% python3 -q
>>> import numpy as np
>>> from numpy import linalg as LA
>>> np.set_printoptions(suppress=True, linewidth=160)
>>> rnd = lambda a: np.round(a, 3) + 0
>>> mat = np.load("test18.npy")
>>> mat
array([[-1, -1, -2, -1],
       [ 0, -2, -2, -1],
       [ 0,  0,  1,  2],
       [ 0,  0,  0, -1]])
>>> u, v = mat[0], mat[1]
>>> u @ v
np.int64(7)
>>> p = (u @ v) / (u @ u) * u
>>> rnd(LA.norm(u + v) ** 2 + LA.norm(u - v) ** 2)
np.float64(32.0)
>>> (v - p) @ u
np.float64(0.0)
>>> LA.matrix_rank(np.outer(u, v))
np.int64(1)
>>> np.outer(u, v)
array([[0, 2, 2, 1],
       [0, 2, 2, 1],
       [0, 4, 4, 2],
       [0, 2, 2, 1]])
>>> cov = mat.T @ mat
>>> (mat @ mat.T).shape
(4, 4)
>>> np.allclose(cov, cov.T)
True
>>> rnd(LA.svd(mat, compute_uv=False) ** 2)
array([17.865,  3.174,  0.881,  0.08 ])
>>> np.diag(cov)
array([1, 5, 9, 7])
>>> F = np.array([[0.3, 1.0, 0.0], [2.0, 2.3, 1.0], [0.0, 1.0, 0.3]])
>>> hat = np.triu(np.array([[1, 0, -3], [-3, -1, -3], [2, 2, -1]]), 1) + np.eye(3)
>>> out = hat @ F @ LA.inv(hat)
>>> rnd(np.poly(out))
array([ 1.   , -2.9  , -1.53 ,  0.693])
>>> rnd(LA.det(out))
np.float64(-0.693)
>>> rnd(hat @ F - F @ hat)
array([[ 0., -3.,  3.],
       [ 0., -3., 12.],
       [ 0.,  0.,  3.]])
>>> def softmax(z):
...     e = np.exp(z - z.max(axis=-1, keepdims=True))
...     return e / e.sum(axis=-1, keepdims=True)
... 
>>> rnd(softmax(F[2]))
array([0.197, 0.536, 0.266])
>>> rnd(softmax(F[2] + -1))
array([0.197, 0.536, 0.266])
>>> rnd(softmax(10 * F[2]))
array([0.   , 0.999, 0.001])
>>> softmax(F).sum(axis=1)
array([1., 1., 1.])
>>> scores = F @ F.T / np.sqrt(3)
>>> rnd(softmax(scores)[2] @ F)
array([1.167, 1.716, 0.62 ])
>>> u, v = F[1], F[2]
>>> rnd(u @ v)
np.float64(2.6)
>>> p = (u @ v) / (u @ u) * u
>>> rnd(v - p)
array([-0.505,  0.419,  0.047])
>>> LA.matrix_rank(np.outer(u, v))
np.int64(1)
>>> rnd(p)
array([0.505, 0.581, 0.253])
>>> rnd((v - p) @ u)
np.float64(0.0)
>>> Z = np.array([[-4, 1, 1], [0, 4, -1]])
>>> rng = np.random.default_rng(422)
>>> data = rng.normal(size=(11, 2)) @ Z + np.array([1, -3, -2])
>>> rnd(data)
array([[-7.04 ,  1.113, -0.516],
       [-1.654, -9.232,  0.387],
       [ 1.962,  0.567, -3.192],
       [ 4.4  , -5.103, -2.537],
       [ 0.246, -0.749, -2.327],
       [-1.207,  1.431, -2.418],
       [ 3.015,  0.297, -3.454],
       [ 2.   ,  1.59 , -3.46 ],
       [ 4.342,  4.102, -4.82 ],
       [ 3.866, -7.62 , -1.741],
       [-7.181,  2.258, -0.758]])
>>> u, v = data[9], data[6]
>>> rnd(u @ u)
np.float64(76.034)
>>> rnd(u @ v)
np.float64(15.408)
>>> p = (u @ v) / (u @ u) * u
>>> rnd(LA.norm(u + v) ** 2 + LA.norm(u - v) ** 2)
np.float64(194.282)
>>> rnd((v - p) @ u)
np.float64(0.0)
>>> vec = np.array([-7, -9, -1])
>>> rnd((data * vec).sum(axis=1))
array([ 39.776,  94.277, -15.644,  17.661,   7.347,  -2.015, -20.32 , -24.851, -62.493,  43.257,  30.702])
>>> rnd(data @ vec)
array([ 39.776,  94.277, -15.644,  17.661,   7.347,  -2.015, -20.32 , -24.851, -62.493,  43.257,  30.702])
>>> rnd(data @ (2 * vec))
array([  79.551,  188.553,  -31.288,   35.323,   14.694,   -4.03 ,  -40.641,  -49.703, -124.986,   86.513,   61.403])
>>> rnd(np.einsum("ij,j->i", data, vec))
array([ 39.776,  94.277, -15.644,  17.661,   7.347,  -2.015, -20.32 , -24.851, -62.493,  43.257,  30.702])
>>> (data @ vec).argmax()
np.int64(1)
>>> rnd(data @ np.eye(3)[2])
array([-0.516,  0.387, -3.192, -2.537, -2.327, -2.418, -3.454, -3.46 , -4.82 , -1.741, -0.758])
>>> Z = data[[6, 4]].astype(float)
>>> for _ in range(6):
...     z = LA.norm(data[:, None] - Z, axis=-1).argmin(axis=1)
...     Z = np.array([data[z == j].mean(axis=0) for j in range(2)])
... 
>>> z
array([1, 1, 0, 0, 0, 1, 0, 0, 0, 0, 1])
>>> rnd(Z)
array([[ 2.833, -0.988, -3.076],
       [-4.27 , -1.107, -0.826]])
>>> np.abs(Z[1] - Z[0]).argmax()
np.int64(0)
>>> rnd(Z[1] - Z[0])
array([-7.103, -0.119,  2.25 ])
>>> np.bincount(z)
array([7, 4])
>>> out = np.c_[data[:, :2] @ np.array([[1, 6], [5, 5]]), np.array([1, 2, -2, 1, 1, 2, 1, 0, 1, -2, -1])]
>>> rnd(out)
array([[ -1.474, -36.673,   1.   ],
       [-47.813, -56.083,   2.   ],
       [  4.796,  14.607,  -2.   ],
       [-21.114,   0.887,   1.   ],
       [ -3.499,  -2.27 ,   1.   ],
       [  5.948,  -0.084,   2.   ],
       [  4.498,  19.573,   1.   ],
       [  9.95 ,  19.951,   0.   ],
       [ 24.853,  46.562,   1.   ],
       [-34.232, -14.903,  -2.   ],
       [  4.11 , -31.795,  -1.   ]])
>>> rnd(LA.norm(out - data @ LA.lstsq(data, out)[0], axis=0))
array([0.   , 0.   , 4.507])
>>> LA.matrix_rank(out)
np.int64(3)
>>> cen = (data - data.mean(axis=0)) / data.std(axis=0)
>>> cen.std(axis=0)
array([1., 1., 1.])
>>> coef = LA.lstsq(np.delete(cen, 0, axis=1), cen[:, 0])[0]
>>> np.abs(coef).argmax()
np.int64(1)
>>> 1 - np.var(cen[:, 0] - np.delete(cen, 0, axis=1) @ coef)
np.float64(1.0)
>>> m1 = np.load("w.npy")
>>> m1
array([[ 1,  1,  3,  0],
       [ 0,  3,  2,  0],
       [ 1, 16, 13,  0]])
>>> rnd(LA.norm(m1, "nuc"))
np.float64(23.061)
>>> rnd(LA.norm(m1[0] - m1[1]))
np.float64(2.449)
>>> LA.norm(m1, axis=1).argmax()
np.int64(2)
>>> rnd(LA.norm(m1, axis=1))
array([ 3.317,  3.606, 20.64 ])
>>> rnd(LA.norm(m1[0], 1)), rnd(LA.norm(m1[0], np.inf))
(np.float64(5.0), np.float64(3.0))
>>> LA.cond(m1) > 100
np.True_
>>> LA.matrix_rank(m1, rtol=0.1)
np.int64(1)
>>> rk = LA.matrix_rank(m1)
>>> rk
np.int64(2)
>>> N = LA.svd(m1)[2][rk:].T
>>> N.shape
(4, 2)
>>> rnd(N @ N.T)
array([[ 0.79 ,  0.226, -0.339,  0.   ],
       [ 0.226,  0.065, -0.097,  0.   ],
       [-0.339, -0.097,  0.145,  0.   ],
       [ 0.   ,  0.   ,  0.   ,  1.   ]])
>>> rnd(m1 @ N)
array([[0., 0.],
       [0., 0.],
       [0., 0.]])
>>> [int(LA.matrix_rank(m1[:, :j + 1])) for j in range(4)]
[1, 2, 2, 2]
>>> [int(LA.matrix_rank(np.delete(m1, i, axis=0))) for i in range(3)]
[2, 2, 2]
>>> feats = np.loadtxt("x.csv", delimiter=",")
>>> feats
array([[-3.684, -1.249,  1.078],
       [ 1.306,  1.407, -1.402],
       [ 0.568, -0.935,  1.378],
       [ 0.671,  0.187,  0.555],
       [ 2.607,  1.135,  0.98 ],
       [ 5.063, -0.019, -1.567],
       [-4.223, -1.903, -1.057],
       [ 0.524, -0.222,  1.739],
       [ 4.198,  0.248, -1.213],
       [-1.291, -0.582,  3.595],
       [ 0.631, -1.268, -0.42 ],
       [-2.74 ,  0.485, -0.5  ],
       [-2.386, -0.131,  0.599],
       [-2.37 ,  0.415, -0.146],
       [ 1.074, -0.307, -1.276],
       [ 2.315,  0.61 , -2.67 ],
       [ 0.123,  0.02 , -0.384],
       [-1.933, -1.485, -0.959],
       [-0.389, -0.333,  1.335],
       [ 1.986,  1.199, -1.449],
       [ 1.433,  3.078, -2.323],
       [ 3.593, -0.043,  1.498],
       [-3.715, -3.7  ,  2.158],
       [-2.119, -0.745,  0.191],
       [-0.42 , -3.205,  1.18 ],
       [ 0.546,  0.258,  3.898],
       [-2.228, -1.244,  0.486]])
>>> z = data[:, 2] > np.median(data[:, 2])
>>> u = data[z].mean(axis=0) - data[~z].mean(axis=0)
>>> rnd((((data - data.mean(axis=0)) @ u > 0) == z).mean())
np.float64(0.909)
>>> ((data - data.mean(axis=0)) @ u > 0).astype(int)
array([1, 1, 0, 0, 0, 0, 0, 0, 0, 1, 1])
>>> vec = np.array([0, 0, 3])
>>> rhs = feats @ vec
>>> coef, lr = np.zeros(3), 1 / LA.norm(feats, 2) ** 2
>>> for i in range(8):
...     coef -= lr * feats.T @ (feats @ coef - rhs)
...     if i % 2 == 0: print(i, round(LA.norm(feats @ coef - rhs), 3))
... 
0 14.768
2 6.92
4 3.58
6 2.097
>>> rnd(LA.cond(feats))
np.float64(2.521)
>>> cov = np.cov(feats, rowvar=False)
>>> rnd(np.polyfit(feats[:, 0], feats[:, 2], 1))
array([-0.184,  0.191])
>>> rnd(np.corrcoef(feats[:, 0], feats[:, 2])[0, 1])
np.float64(-0.277)
>>> rnd(cov)
array([[ 6.082,  1.763, -1.121],
       [ 1.763,  1.888, -0.887],
       [-1.121, -0.887,  2.689]])
